In [1]: import numpy as np

In [2]: np.set_printoptions(precision=2, suppress=True, linewidth=120)

In [3]: def rd(a):
   ...:     return np.round(a, 2) + 0
   ...: 

In [4]: X = 2 * np.eye(2) + np.ones((2, 2))

In [5]: X
Out[5]: 
array([[3., 1.],
       [1., 3.]])

In [6]: def softmax(z):
   ...:     e = np.exp(z - z.max(axis=-1, keepdims=True))
   ...:     return e / e.sum(axis=-1, keepdims=True)
   ...: 

In [7]: rd(softmax(10 * X[1]))
Out[7]: array([0., 1.])

In [8]: att = X @ X.T / np.sqrt(2)

In [9]: softmax(att).round(6).argmax(axis=1)
Out[9]: array([0, 1])

In [10]: rng = np.random.default_rng(34570)

In [11]: z = rng.integers(0, 3, 8)

In [12]: M = np.triu((z[:, None] == z) & (rng.random((8, 8)) < 0.8), 1).astype(int)

In [13]: M += M.T

In [14]: M
Out[14]: 
array([[0, 0, 0, 1, 1, 1, 0, 0],
       [0, 0, 0, 0, 0, 0, 0, 0],
       [0, 0, 0, 1, 1, 1, 0, 0],
       [1, 0, 1, 0, 1, 1, 0, 0],
       [1, 0, 1, 1, 0, 0, 0, 0],
       [1, 0, 1, 1, 0, 0, 0, 0],
       [0, 0, 0, 0, 0, 0, 0, 1],
       [0, 0, 0, 0, 0, 0, 1, 0]])

In [15]: z = rng.permutation(8)

In [16]: z
Out[16]: array([7, 2, 1, 0, 5, 4, 3, 6])

In [17]: other = M[z][:, z]

In [18]: np.trace(other)
Out[18]: np.int64(0)

In [19]: np.allclose(M[:-1].T @ np.linalg.lstsq(M[:-1].T, M[-1])[0], M[-1])
Out[19]: False

In [20]: try:
    ...:     np.linalg.inv(M)
    ...: except np.linalg.LinAlgError as e:
    ...:     print("failed:", e)
    ...: 
failed: Singular matrix

In [21]: [round(float(np.linalg.det(M[:i, :i])), 2) + 0 for i in range(1, 9)]
Out[21]: [0.0, 0.0, 0.0, 0.0, 0.0, 0.0, 0.0, 0.0]

In [22]: data = np.loadtxt("m.csv", delimiter=",")

In [23]: rd(data)
Out[23]: 
array([[0.38, 0.06, 0.31, 0.25],
       [0.23, 0.31, 0.08, 0.38],
       [0.22, 0.22, 0.33, 0.22],
       [0.31, 0.25, 0.31, 0.12]])

In [24]: rd(np.linalg.norm(data, "nuc"))
Out[24]: np.float64(1.57)

In [25]: rd(np.linalg.norm(data[3] - data[1]))
Out[25]: np.float64(0.36)

In [26]: P = np.triu(np.array([[0, 2, 1, -2], [1, -1, 0, 2], [3, -1, 2, 1], [3, 0, -3, -3]]), 1) + np.eye(4)

In [27]: other = P @ data @ np.linalg.inv(P)

In [28]: rd(np.linalg.det(other))
Out[28]: np.float64(0.0)

In [29]: rd(np.poly(other))
Out[29]: array([ 1.  , -1.14,  0.13,  0.02,  0.  ])

In [30]: other = np.array([[-1, 3], [0, 0]])

In [31]: basis = np.kron(other, data)

In [32]: np.linalg.matrix_rank(basis)
Out[32]: np.int64(4)

In [33]: rd(basis)
Out[33]: 
array([[-0.38, -0.06, -0.31, -0.25,  1.12,  0.19,  0.94,  0.75],
       [-0.23, -0.31, -0.08, -0.38,  0.69,  0.92,  0.23,  1.15],
       [-0.22, -0.22, -0.33, -0.22,  0.67,  0.67,  1.  ,  0.67],
       [-0.31, -0.25, -0.31, -0.12,  0.94,  0.75,  0.94,  0.38],
       [ 0.  ,  0.  ,  0.  ,  0.  ,  0.  ,  0.  ,  0.  ,  0.  ],
       [ 0.  ,  0.  ,  0.  ,  0.  ,  0.  ,  0.  ,  0.  ,  0.  ],
       [ 0.  ,  0.  ,  0.  ,  0.  ,  0.  ,  0.  ,  0.  ,  0.  ],
       [ 0.  ,  0.  ,  0.  ,  0.  ,  0.  ,  0.  ,  0.  ,  0.  ]])

In [34]: Q, _ = np.linalg.qr(np.array([[-0.5, -0.4], [-0.1, -0.6]]))

In [35]: vecs, _ = np.linalg.qr(np.array([[0.0, -0.3, 1.5, -0.8],
    ...:     [-0.5, -0.5, 0.9, -0.5],
    ...:     [-0.7, 0.2, 0.6, -0.2],
    ...:     [-1.0, -0.4, 1.7, -1.4]]))

In [36]: sigma = 20 * 0.2 ** np.arange(2)

In [37]: J = Q[:, :2] * sigma @ vecs[:2]

In [38]: rd(J)
Out[38]: 
array([[-0.3 ,  9.86, 16.55,  3.74],
       [ 1.49, -0.34,  5.07, -1.67]])

In [39]: cov = J.T @ J

In [40]: rd(np.trace(cov)), rd((J ** 2).sum())
Out[40]: (np.float64(416.0), np.float64(416.0))

In [41]: rd(np.linalg.eigvalsh(cov)[::-1])
Out[41]: array([400.,  16.,   0.,   0.])

In [42]: rd(np.linalg.svd(J, compute_uv=False) ** 2)
Out[42]: array([400.,  16.])

In [43]: np.linalg.matrix_rank(cov)
Out[43]: np.int64(2)

In [44]: (J @ J.T).shape
Out[44]: (2, 2)

In [45]: np.trace(M @ M @ M) // 6
Out[45]: np.int64(4)

In [46]: Lm = np.diag(M.sum(axis=1)) - M

In [47]: np.linalg.matrix_rank(Lm)
Out[47]: np.int64(5)

In [48]: Lm
Out[48]: 
array([[ 3,  0,  0, -1, -1, -1,  0,  0],
       [ 0,  0,  0,  0,  0,  0,  0,  0],
       [ 0,  0,  3, -1, -1, -1,  0,  0],
       [-1,  0, -1,  4, -1, -1,  0,  0],
       [-1,  0, -1, -1,  3,  0,  0,  0],
       [-1,  0, -1, -1,  0,  3,  0,  0],
       [ 0,  0,  0,  0,  0,  0,  1, -1],
       [ 0,  0,  0,  0,  0,  0, -1,  1]])

In [49]: other = np.array([[2, -2], [-2, -1], [-2, 2], [-2, -2]])

In [50]: rd(J @ other)
Out[50]: 
array([[-60.9 ,  16.36],
       [ -3.15,  10.83]])

In [51]: feats = np.load("dump.npy")

In [52]: feats
Out[52]: 
array([[6., 0., 5., 5.],
       [0., 6., 0., 0.],
       [5., 0., 6., 5.],
       [5., 0., 5., 6.]])

In [53]: P = np.triu(np.array([[2, 3, 2, 0], [0, 0, 0, 0], [2, 1, 3, 2], [3, 0, 3, 2]]), 1) + np.eye(4)

In [54]: other = P @ feats @ np.linalg.inv(P)

In [55]: other
Out[55]: 
array([[ 16., -30., -15.,  45.],
       [  0.,   6.,   0.,   0.],
       [ 15., -45., -14.,  45.],
       [  5., -15.,  -5.,  16.]])

In [56]: Q, Rm = np.linalg.qr(other)

In [57]: rd(Q)
Out[57]: 
array([[-0.71, -0.64, -0.01, -0.3 ],
       [ 0.  , -0.43,  0.03,  0.9 ],
       [-0.67,  0.61, -0.3 ,  0.3 ],
       [-0.22,  0.2 ,  0.95,  0.06]])

In [58]: Q, vecs = np.linalg.qr(feats[:, :2])[0], np.linalg.qr(feats[:, 2:])[0]

In [59]: sigma = np.linalg.svd(Q.T @ vecs, compute_uv=False)

In [60]: (sigma > 0.9).sum()
Out[60]: np.int64(1)

In [61]: rd(np.degrees(np.arccos(sigma.clip(0, 1))))
Out[61]: array([ 7.58, 90.  ])
